$ ipython --no-banner

In [1]: import numpy as np

In [2]: np.set_printoptions(precision=2, suppress=True, linewidth=120)

In [3]: def rnd(a):
   ...:     return np.round(a, 2) + 0
   ...: 

In [4]: F = np.loadtxt("data.csv", delimiter=",")

In [5]: print(rnd(F))
[[-1.58 -0.52 -2.5 ]
 [ 0.82  0.93  2.73]
 [-2.23  1.49  1.33]
 [-2.68  0.49 -1.26]
 [-2.1  -0.15 -2.14]
 [ 2.24 -1.49 -1.33]
 [-1.04  1.5   2.38]
 [-0.84 -0.92 -2.73]
 [ 2.73 -0.58  1.1 ]
 [ 2.52 -0.27  1.6 ]
 [ 2.81 -0.8   0.67]
 [ 2.05  0.19  2.18]
 [-1.98 -0.25 -2.24]
 [ 2.62 -0.39  1.41]
 [ 2.75 -0.62  1.02]
 [ 2.65 -0.44  1.33]
 [-2.7   0.52 -1.2 ]
 [-0.61 -1.02 -2.75]
 [-2.26  1.49  1.29]]

In [6]: # null space of dimension 1

In [7]: print(np.count_nonzero(F))
57

In [8]: np.zeros(19, 3)
TypeError: Cannot interpret '3' as a data type


In [9]: print(np.linalg.matrix_rank(F))
2

In [10]: print(F.shape)
(19, 3)

In [11]: print(rnd(np.abs(F).max()))
2.81

In [12]: U, sv, Vh = np.linalg.svd(F)

In [13]: print(np.argmax(sv[:-1] / (sv[1:] + 1e-6)) + 1)
2

In [14]: print(rnd(sv))
[10.88  7.25  0.  ]

In [15]: M2 = U[:, :2] @ np.diag(sv[:2]) @ Vh[:2]

In [16]: print(np.linalg.matrix_rank(M2))
2

In [17]: print(rnd(M2))
[[-1.58 -0.52 -2.5 ]
 [ 0.82  0.93  2.73]
 [-2.23  1.49  1.33]
 [-2.68  0.49 -1.26]
 [-2.1  -0.15 -2.14]
 [ 2.24 -1.49 -1.33]
 [-1.04  1.5   2.38]
 [-0.84 -0.92 -2.73]
 [ 2.73 -0.58  1.1 ]
 [ 2.52 -0.27  1.6 ]
 [ 2.81 -0.8   0.67]
 [ 2.05  0.19  2.18]
 [-1.98 -0.25 -2.24]
 [ 2.62 -0.39  1.41]
 [ 2.75 -0.62  1.02]
 [ 2.65 -0.44  1.33]
 [-2.7   0.52 -1.2 ]
 [-0.61 -1.02 -2.75]
 [-2.26  1.49  1.29]]

In [18]: print(rnd(np.linalg.norm(F - M2) / np.linalg.norm(F)))
0.0

In [19]: Xs = F - F.mean(axis=0)

In [20]: U, sv, Vh = np.linalg.svd(Xs, full_matrices=False)

In [21]: print(rnd(Vh[0] * np.sign(Vh[0, np.abs(Vh[0]).argmax()])))
[ 0.82 -0.06  0.57]

In [22]: print(np.abs(Vh[0]).argmax())
0

In [23]: Z = F[[17, 6]].astype(float)

In [24]: for _ in range(7):
    ...:     labels = np.linalg.norm(F[:, None] - Z, axis=-1).argmin(axis=1)
    ...:     Z = np.array([F[labels == j].mean(axis=0) for j in range(2)])
    ...: 

In [25]: print(labels)
[0 1 1 0 0 1 1 0 1 1 1 1 0 1 1 1 0 0 1]

In [26]: print(rnd(Z[1] - Z[0]))
[3.09 0.35 3.43]

In [27]: print(np.bincount(labels))
[ 7 12]

In [28]: print(np.abs(Z[1] - Z[0]).argmax())
2

In [29]: W = np.array([[-3, -1, -2, -1], [0, 3, -3, 3], [-3, -2, -2, 2]])

In [30]: c = np.array([0, -5, -1, 0])

In [31]: hid = np.maximum(F @ W + c, 0)

In [32]: print(rnd((hid > 0).mean(axis=0)))
[0.47 0.26 0.42 0.37]

In [33]: print((hid > 0).astype(int))
[[1 1 1 0]
 [0 0 0 1]
 [1 0 0 1]
 [1 1 1 1]
 [1 1 1 0]
 [0 0 1 0]
 [0 0 0 1]
 [1 0 1 0]
 [0 0 0 0]
 [0 0 0 0]
 [0 0 0 0]
 [0 0 0 1]
 [1 1 1 0]
 [0 0 0 0]
 [0 0 0 0]
 [0 0 0 0]
 [1 1 1 1]
 [1 0 1 0]
 [1 0 0 1]]

In [34]: Z = np.array([[3, -1, -1], [2, -3, 3], [-3, 3, 0], [-1, 1, 3]])

In [35]: print(W @ Z)
[[ -4  -1  -3]
 [ 12 -15  18]
 [ -9   5   3]]

In [36]: print((hid @ Z).round(6).argmax(axis=1))
[1 2 2 0 0 1 2 1 0 0 0 2 0 0 0 0 0 1 2]

In [37]: J = np.load("sample8.npy")

In [38]: print(J)
[[ 0.  0.  0.  0.  0. -1.  0.]
 [ 0.  0.  0. -1. -1.  0. -1.]
 [ 0.  0.  0.  0.  0.  0.  0.]
 [ 0. -1.  0.  0. -1.  0. -1.]
 [ 0. -1.  0. -1.  0.  0. -1.]
 [-1.  0.  0.  0.  0.  0.  0.]
 [ 0. -1.  0. -1. -1.  0.  0.]]

In [39]: rk = np.linalg.matrix_rank(J)

In [40]: print(rk)
6

In [41]: null = np.linalg.svd(J)[2][rk:].T

In [42]: print([int(np.linalg.matrix_rank(J[:i])) for i in range(1, len(J) + 1)])
[1, 2, 2, 3, 4, 5, 6]

In [43]: print(rnd(null @ null.T))
[[0. 0. 0. 0. 0. 0. 0.]
 [0. 0. 0. 0. 0. 0. 0.]
 [0. 0. 1. 0. 0. 0. 0.]
 [0. 0. 0. 0. 0. 0. 0.]
 [0. 0. 0. 0. 0. 0. 0.]
 [0. 0. 0. 0. 0. 0. 0.]
 [0. 0. 0. 0. 0. 0. 0.]]

In [44]: print(rnd(null[:, 0] / null[np.abs(null[:, 0]).round(6).argmax(), 0]))
[0. 0. 1. 0. 0. 0. 0.]
